$ python -q
>>> import numpy as np
>>> from numpy import linalg as LA
>>> np.set_printoptions(suppress=True, linewidth=100)
>>> def rd(a):
...     return np.round(a, 1) + 0
... 
>>> arr = np.load("m.npy")
>>> print(arr)
[[ 0  1  0  0  0]
 [ 0  0 -1  0  0]
 [ 0  0  0  0  0]
 [ 0  0  0 -1  0]
 [-3  0  0  0  0]
 [ 0  2  1  0  0]]
>>> # rows and columns are dependent
>>> f = np.array([4, 3, 4])
>>> print(np.array([np.convolve(row, f, "same") for row in arr]))
[[  4   3   4   0   0]
 [  0  -4  -3  -4   0]
 [  0   0   0   0   0]
 [  0   0  -4  -3  -4]
 [ -9 -12   0   0   0]
 [  8  10  11   4   0]]
>>> print(np.polyval(f, arr[2]))
[4 4 4 4 4]
>>> print(np.cross(arr[2, :3], arr[3, :3]))
[0 0 0]
>>> print(np.convolve(arr[2], f))
[0 0 0 0 0 0 0]
>>> print([round(float(x), 1) for x in LA.svd(arr, compute_uv=False)[:3]])
[3.0, 2.4, 1.0]
>>> print(LA.matrix_rank(arr, rtol=0.1))
4
>>> print(LA.cond(arr) > 100)
True
>>> print(np.argsort(-LA.norm(arr, axis=0).round(6), kind="stable")[:3])
[0 1 2]
>>> print(rd(arr @ LA.pinv(arr) @ arr))
[[ 0.  1.  0.  0.  0.]
 [ 0.  0. -1.  0.  0.]
 [ 0.  0.  0.  0.  0.]
 [ 0.  0.  0. -1.  0.]
 [-3.  0.  0.  0.  0.]
 [ 0.  2.  1.  0.  0.]]
>>> print(np.abs(np.diag(LA.qr(arr)[1])) > 1e-9)
[ True  True  True  True False]
>>> try:
...     LA.inv(arr)
... except LA.LinAlgError as e:
...     print("failed:", e)
... 
failed: Last 2 dimensions of the array must be square
>>> print(rd(np.trace(LA.pinv(arr) @ arr)))
4.0
>>> print(np.allclose(arr[:-1].T @ LA.lstsq(arr[:-1].T, arr[-1])[0], arr[-1]))
True
>>> print(LA.lstsq(arr[:-1].T, arr[-1])[2])
4
>>> gram = arr.T @ arr
>>> print(np.allclose(gram, gram.T))
True
>>> print(gram)
[[9 0 0 0 0]
 [0 5 2 0 0]
 [0 2 2 0 0]
 [0 0 0 1 0]
 [0 0 0 0 0]]
>>> print((arr @ arr.T).shape)
(6, 6)
>>> print(LA.matrix_rank(gram))
4
>>> f = np.array([4, 0, 4, -3, -4, -5, 1, -2, -1, -4])
>>> v = np.array([6, -6, -3, 1, 9, 8])
>>> F = f[:, None] + v[None, :]
>>> print(F)
[[ 10  -2   1   5  13  12]
 [  6  -6  -3   1   9   8]
 [ 10  -2   1   5  13  12]
 [  3  -9  -6  -2   6   5]
 [  2 -10  -7  -3   5   4]
 [  1 -11  -8  -4   4   3]
 [  7  -5  -2   2  10   9]
 [  4  -8  -5  -1   7   6]
 [  5  -7  -4   0   8   7]
 [  2 -10  -7  -3   5   4]]
>>> # row 2 repeats row 0
>>> Uu, sv, Vt = LA.svd(F)
>>> print(np.argmax(sv[:-1] / (sv[1:] + 1e-6)) + 1)
2
>>> out = Uu[:, :2] @ np.diag(sv[:2]) @ Vt[:2]
>>> print(rd(np.abs(F - out).max()))
0.0
>>> r = LA.matrix_rank(F)
>>> print(r)
2
>>> N = LA.svd(F)[2][r:].T
>>> print([int(LA.matrix_rank(F[:i])) for i in range(1, len(F) + 1)])
[1, 2, 2, 2, 2, 2, 2, 2, 2, 2]
>>> print(N.shape)
(6, 4)
>>> print([int(LA.matrix_rank(F[:, :j + 1])) for j in range(6)])
[1, 2, 2, 2, 2, 2]
>>> print(LA.matrix_rank(F.T @ F), LA.matrix_rank(F @ F.T))
2 2
>>> out = F[0, 0] * F[1:] - np.outer(F[1:, 0], F[0])
>>> print(out)
[[   0  -48  -36  -20   12    8]
 [   0    0    0    0    0    0]
 [   0  -84  -63  -35   21   14]
 [   0  -96  -72  -40   24   16]
 [   0 -108  -81  -45   27   18]
 [   0  -36  -27  -15    9    6]
 [   0  -72  -54  -30   18   12]
 [   0  -60  -45  -25   15   10]
 [   0  -96  -72  -40   24   16]]
>>> print(LA.matrix_rank(out), LA.matrix_rank(F))
1 2
>>> data = np.load("test13.npy")
>>> print(data)
[[ 0  0 -2  0  0  0  0  0  0]
 [ 0  0  0  0  0  0  0  0  7]
 [ 0 -9  0  0  0  0  0  0  0]
 [ 0  0  0  0  0  0  0  0  0]
 [ 0  0  0 -8  0  0  0  0  0]
 [-9  0  0  0  0  0  0  0  0]
 [ 0  0  0  0  7  0  0  0  0]
 [ 0  0  0  0  0  0  9  0  0]
 [ 0  0  0  0  0  0  0 -9  0]]
>>> # looks like rank 8
>>> print(data[:, 7] @ data[:, 2])
0
>>> print(data @ data.T)
[[ 4  0  0  0  0  0  0  0  0]
 [ 0 49  0  0  0  0  0  0  0]
 [ 0  0 81  0  0  0  0  0  0]
 [ 0  0  0  0  0  0  0  0  0]
 [ 0  0  0  0 64  0  0  0  0]
 [ 0  0  0  0  0 81  0  0  0]
 [ 0  0  0  0  0  0 49  0  0]
 [ 0  0  0  0  0  0  0 81  0]
 [ 0  0  0  0  0  0  0  0 81]]
>>> print(data.T @ data)
[[81  0  0  0  0  0  0  0  0]
 [ 0 81  0  0  0  0  0  0  0]
 [ 0  0  4  0  0  0  0  0  0]
 [ 0  0  0 64  0  0  0  0  0]
 [ 0  0  0  0 49  0  0  0  0]
 [ 0  0  0  0  0  0  0  0  0]
 [ 0  0  0  0  0  0 81  0  0]
 [ 0  0  0  0  0  0  0 81  0]
 [ 0  0  0  0  0  0  0  0 49]]
>>> print(rd(LA.svd(data, compute_uv=False)))
[9. 9. 9. 9. 8. 7. 7. 2. 0.]
>>> Uu, sv, Vt = LA.svd(data)
>>> print(sv)
[ 9.  9.  9.  9.  8.  7.  7.  2. -0.]
>>> out = Uu[:, :8] @ np.diag(sv[:8]) @ Vt[:8]
>>> print(rd(LA.norm(data - out) / LA.norm(data)))
0.0
>>> M = np.load("block5.npy")
>>> print(M)
[[5. 1. 1. 1. 1. 1.]
 [1. 5. 1. 1. 1. 1.]
 [1. 1. 5. 1. 1. 1.]
 [1. 1. 1. 5. 1. 1.]
 [1. 1. 1. 1. 5. 1.]
 [1. 1. 1. 1. 1. 5.]]
>>> # symmetric
>>> evals, vecs = LA.eigh(M)
>>> print(rd(LA.svd(M, compute_uv=False)))
[10.  4.  4.  4.  4.  4.]
>>> print((evals > 1e-8).sum(), (evals < -1e-8).sum())
6 0
>>> print(rd(np.abs(vecs[:, -1])))
[0.4 0.4 0.4 0.4 0.4 0.4]
>>> print(np.abs(vecs[:, -1]).round(6).argmax())
0
>>> low = LA.cholesky(M)
>>> print(LA.eigvalsh(M).min() > 0)
True
>>> print(rd(np.prod(np.diag(low)) ** 2), rd(LA.det(M)))
10240.0 10240.0
>>> print(rd(np.diag(low) ** 2))
[5.  4.8 4.7 4.6 4.5 4.4]
>>> mat = np.load("layer18.npy")
>>> print(mat)
[[0 3 1 3 3 3 1]
 [0 0 1 1 1 0 1]
 [0 0 0 3 3 3 3]
 [0 0 0 0 3 1 2]
 [0 0 0 0 0 0 0]
 [0 0 0 0 0 0 2]
 [0 0 0 0 0 0 0]]
>>> # triangular
>>> r = LA.matrix_rank(mat)
>>> print(r)
5
>>> N = LA.svd(mat)[2][r:].T
>>> print([int(LA.matrix_rank(mat[:, :j + 1])) for j in range(7)])
[0, 1, 2, 3, 4, 4, 5]
>>> print([int(LA.matrix_rank(mat[:i])) for i in range(1, len(mat) + 1)])
[1, 2, 3, 4, 4, 5, 5]
>>> print(rd(mat @ N))
[[0. 0.]
 [0. 0.]
 [0. 0.]
 [0. 0.]
 [0. 0.]
 [0. 0.]
 [0. 0.]]
>>> print(rd(N @ N.T))
[[ 1.   0.   0.   0.   0.   0.   0. ]
 [ 0.   0.  -0.1  0.1  0.  -0.1  0. ]
 [ 0.  -0.1  0.4 -0.2 -0.1  0.4  0. ]
 [ 0.   0.1 -0.2  0.2  0.1 -0.2  0. ]
 [ 0.   0.  -0.1  0.1  0.  -0.1  0. ]
 [ 0.  -0.1  0.4 -0.2 -0.1  0.4  0. ]
 [ 0.   0.   0.   0.   0.   0.   0. ]]
